In [1]: import numpy as np

In [2]: from numpy import linalg as LA

In [3]: np.set_printoptions(suppress=True, linewidth=200)

In [4]: M = np.load("layer17.npy")

In [5]: M
Out[5]: 
array([[2, 0, 2, 0, 2, 0],
       [3, 1, 3, 1, 3, 1],
       [1, 0, 1, 0, 1, 0],
       [2, 0, 2, 0, 2, 0],
       [3, 1, 3, 1, 3, 1],
       [1, 0, 1, 0, 1, 0]])

In [6]: U, sig, Vh = LA.svd(M)

In [7]: sig.round(2) + 0
Out[7]: array([9.38, 1.43, 0.  , 0.  , 0.  , 0.  ])

In [8]: out = U[:, :2] @ np.diag(sig[:2]) @ Vh[:2]

In [9]: round(float(LA.norm(M - out) / LA.norm(M)), 2)
Out[9]: 0.0

In [10]: np.round(np.abs(M - out).max(), 2)
Out[10]: np.float64(0.0)

In [11]: U, sig, Vh = LA.svd(M, full_matrices=False)

In [12]: np.allclose(U * sig @ Vh, M)
Out[12]: True

In [13]: np.round(sig / sig[0], 2) + 0
Out[13]: array([1.  , 0.15, 0.  , 0.  , 0.  , 0.  ])

In [14]: np.round(Vh @ Vh.T, 2) + 0
Out[14]: 
array([[1., 0., 0., 0., 0., 0.],
       [0., 1., 0., 0., 0., 0.],
       [0., 0., 1., 0., 0., 0.],
       [0., 0., 0., 1., 0., 0.],
       [0., 0., 0., 0., 1., 0.],
       [0., 0., 0., 0., 0., 1.]])

In [15]: round(float(np.sqrt((sig ** 2).sum())), 2), round(LA.norm(M), 2)
Out[15]: (9.49, np.float64(9.49))

In [16]: np.abs(U[:, 0]).round(6).argmax()
Out[16]: np.int64(1)

In [17]: round(np.abs(LA.eigvals(M)).max(), 2)
Out[17]: np.float64(7.0)

In [18]: np.round(np.sort(np.abs(LA.eigvals(M))), 2) + 0
Out[18]: array([0., 0., 0., 0., 0., 7.])

In [19]: (M + M.T) / 2
Out[19]: 
array([[2. , 1.5, 1.5, 1. , 2.5, 0.5],
       [1.5, 1. , 1.5, 0.5, 2. , 0.5],
       [1.5, 1.5, 1. , 1. , 2. , 0.5],
       [1. , 0.5, 1. , 0. , 1.5, 0. ],
       [2.5, 2. , 2. , 1.5, 3. , 1. ],
       [0.5, 0.5, 0.5, 0. , 1. , 0. ]])

In [20]: M @ M
Out[20]: 
array([[12,  2, 12,  2, 12,  2],
       [24,  4, 24,  4, 24,  4],
       [ 6,  1,  6,  1,  6,  1],
       [12,  2, 12,  2, 12,  2],
       [24,  4, 24,  4, 24,  4],
       [ 6,  1,  6,  1,  6,  1]])

In [21]: rk = LA.matrix_rank(M)

In [22]: rk
Out[22]: np.int64(2)

In [23]: null = LA.svd(M)[2][rk:].T

In [24]: LA.matrix_rank(M.T @ M), LA.matrix_rank(M @ M.T)
Out[24]: (np.int64(2), np.int64(2))

In [25]: [int(LA.matrix_rank(np.delete(M, i, axis=0))) for i in range(6)]
Out[25]: [2, 2, 2, 2, 2, 2]

In [26]: [int(LA.matrix_rank(M[:i])) for i in range(1, len(M) + 1)]
Out[26]: [1, 2, 2, 2, 2, 2]

In [27]: [int(LA.matrix_rank(M[:, :j + 1])) for j in range(6)]
Out[27]: [1, 2, 2, 2, 2, 2]

In [28]: J = np.load("w.npy")

In [29]: J
Out[29]: 
array([[9, 9, 6, 6, 3, 3, 0, 3, 6, 6, 0, 3, 3],
       [0, 0, 0, 0, 0, 0, 0, 0, 0, 0, 0, 0, 0],
       [3, 3, 2, 2, 1, 1, 0, 1, 2, 2, 0, 1, 1],
       [3, 3, 2, 2, 1, 1, 0, 1, 2, 2, 0, 1, 1],
       [3, 3, 2, 2, 1, 1, 0, 1, 2, 2, 0, 1, 1]])

In [30]: # rows 2 and 3 are equal

In [31]: C2 = J.T @ J

In [32]: np.round(LA.eigvalsh(C2)[::-1], 2) + 0
Out[32]: array([468.,   0.,   0.,   0.,   0.,   0.,   0.,   0.,   0.,   0.,   0.,   0.,   0.])

In [33]: J.shape
Out[33]: (5, 13)

In [34]: LA.matrix_rank(J)
Out[34]: np.int64(1)

In [35]: round(float(LA.norm(J)), 2)
Out[35]: 21.63

In [36]: np.round(LA.svd(J, compute_uv=False), 2) + 0
Out[36]: array([21.63,  0.  ,  0.  ,  0.  ,  0.  ])

In [37]: J.mean(axis=0)
Out[37]: array([3.6, 3.6, 2.4, 2.4, 1.2, 1.2, 0. , 1.2, 2.4, 2.4, 0. , 1.2, 1.2])

In [38]: J - J[0]
Out[38]: 
array([[ 0,  0,  0,  0,  0,  0,  0,  0,  0,  0,  0,  0,  0],
       [-9, -9, -6, -6, -3, -3,  0, -3, -6, -6,  0, -3, -3],
       [-6, -6, -4, -4, -2, -2,  0, -2, -4, -4,  0, -2, -2],
       [-6, -6, -4, -4, -2, -2,  0, -2, -4, -4,  0, -2, -2],
       [-6, -6, -4, -4, -2, -2,  0, -2, -4, -4,  0, -2, -2]])

In [39]: U, sig, Vh = LA.svd(J)

In [40]: evecs = Vh[:(sig > 1e-8).sum()]

In [41]: rng = np.random.default_rng(8967)

In [42]: vec = J[1] + 5 * J[2] + rng.integers(2) * np.eye(13)[1]

In [43]: vec
Out[43]: array([15., 16., 10., 10.,  5.,  5.,  0.,  5., 10., 10.,  0.,  5.,  5.])

In [44]: np.allclose(evecs.T @ evecs @ vec, vec)
Out[44]: False

In [45]: round(float(LA.norm(vec - evecs.T @ evecs @ vec)), 2)
Out[45]: 0.88

In [46]: u, v = M[3], M[1]

In [47]: u @ v
Out[47]: np.int64(18)

In [48]: pr = (u @ v) / (u @ u) * u

In [49]: np.outer(u, v)
Out[49]: 
array([[6, 2, 6, 2, 6, 2],
       [0, 0, 0, 0, 0, 0],
       [6, 2, 6, 2, 6, 2],
       [0, 0, 0, 0, 0, 0],
       [6, 2, 6, 2, 6, 2],
       [0, 0, 0, 0, 0, 0]])

In [50]: round(float(LA.norm(u + v) ** 2 + LA.norm(u - v) ** 2), 2)
Out[50]: 84.0

In [51]: data = np.load("dump.npy")

In [52]: data
Out[52]: 
array([[62., 72., 32.,  0., 40., 40.,  0., 48.,  0., 40., 48., 56.,  0., 16.],
       [72., 79., 36.,  0., 45., 45.,  0., 54.,  0., 45., 54., 63.,  0., 18.],
       [32., 36., 14.,  0., 20., 20.,  0., 24.,  0., 20., 24., 28.,  0.,  8.],
       [ 0.,  0.,  0., -2.,  0.,  0.,  0.,  0.,  0.,  0.,  0.,  0.,  0.,  0.],
       [40., 45., 20.,  0., 23., 25.,  0., 30.,  0., 25., 30., 35.,  0., 10.],
       [40., 45., 20.,  0., 25., 23.,  0., 30.,  0., 25., 30., 35.,  0., 10.],
       [ 0.,  0.,  0.,  0.,  0.,  0., -2.,  0.,  0.,  0.,  0.,  0.,  0.,  0.],
       [48., 54., 24.,  0., 30., 30.,  0., 34.,  0., 30., 36., 42.,  0., 12.],
       [ 0.,  0.,  0.,  0.,  0.,  0.,  0.,  0., -2.,  0.,  0.,  0.,  0.,  0.],
       [40., 45., 20.,  0., 25., 25.,  0., 30.,  0., 23., 30., 35.,  0., 10.],
       [48., 54., 24.,  0., 30., 30.,  0., 36.,  0., 30., 34., 42.,  0., 12.],
       [56., 63., 28.,  0., 35., 35.,  0., 42.,  0., 35., 42., 47.,  0., 14.],
       [ 0.,  0.,  0.,  0.,  0.,  0.,  0.,  0.,  0.,  0.,  0.,  0., -2.,  0.],
       [16., 18.,  8.,  0., 10., 10.,  0., 12.,  0., 10., 12., 14.,  0.,  2.]])

In [53]: out = data[0, 0] * data[1:] - np.outer(data[1:, 0], data[0])

In [54]: out
Out[54]: 
array([[   0., -286.,  -72.,    0.,  -90.,  -90.,    0., -108.,    0.,  -90., -108., -126.,    0.,  -36.],
       [   0.,  -72., -156.,    0.,  -40.,  -40.,    0.,  -48.,    0.,  -40.,  -48.,  -56.,    0.,  -16.],
       [   0.,    0.,    0., -124.,    0.,    0.,    0.,    0.,    0.,    0.,    0.,    0.,    0.,    0.],
       [   0.,  -90.,  -40.,    0., -174.,  -50.,    0.,  -60.,    0.,  -50.,  -60.,  -70.,    0.,  -20.],
       [   0.,  -90.,  -40.,    0.,  -50., -174.,    0.,  -60.,    0.,  -50.,  -60.,  -70.,    0.,  -20.],
       [   0.,    0.,    0.,    0.,    0.,    0., -124.,    0.,    0.,    0.,    0.,    0.,    0.,    0.],
       [   0., -108.,  -48.,    0.,  -60.,  -60.,    0., -196.,    0.,  -60.,  -72.,  -84.,    0.,  -24.],
       [   0.,    0.,    0.,    0.,    0.,    0.,    0.,    0., -124.,    0.,    0.,    0.,    0.,    0.],
       [   0.,  -90.,  -40.,    0.,  -50.,  -50.,    0.,  -60.,    0., -174.,  -60.,  -70.,    0.,  -20.],
       [   0., -108.,  -48.,    0.,  -60.,  -60.,    0.,  -72.,    0.,  -60., -196.,  -84.,    0.,  -24.],
       [   0., -126.,  -56.,    0.,  -70.,  -70.,    0.,  -84.,    0.,  -70.,  -84., -222.,    0.,  -28.],
       [   0.,    0.,    0.,    0.,    0.,    0.,    0.,    0.,    0.,    0.,    0.,    0., -124.,    0.],
       [   0.,  -36.,  -16.,    0.,  -20.,  -20.,    0.,  -24.,    0.,  -20.,  -24.,  -28.,    0., -132.]])

In [55]: np.round(data[:, 0] / data[0, 0], 2)
Out[55]: array([1.  , 1.16, 0.52, 0.  , 0.65, 0.65, 0.  , 0.77, 0.  , 0.65, 0.77, 0.9 , 0.  , 0.26])
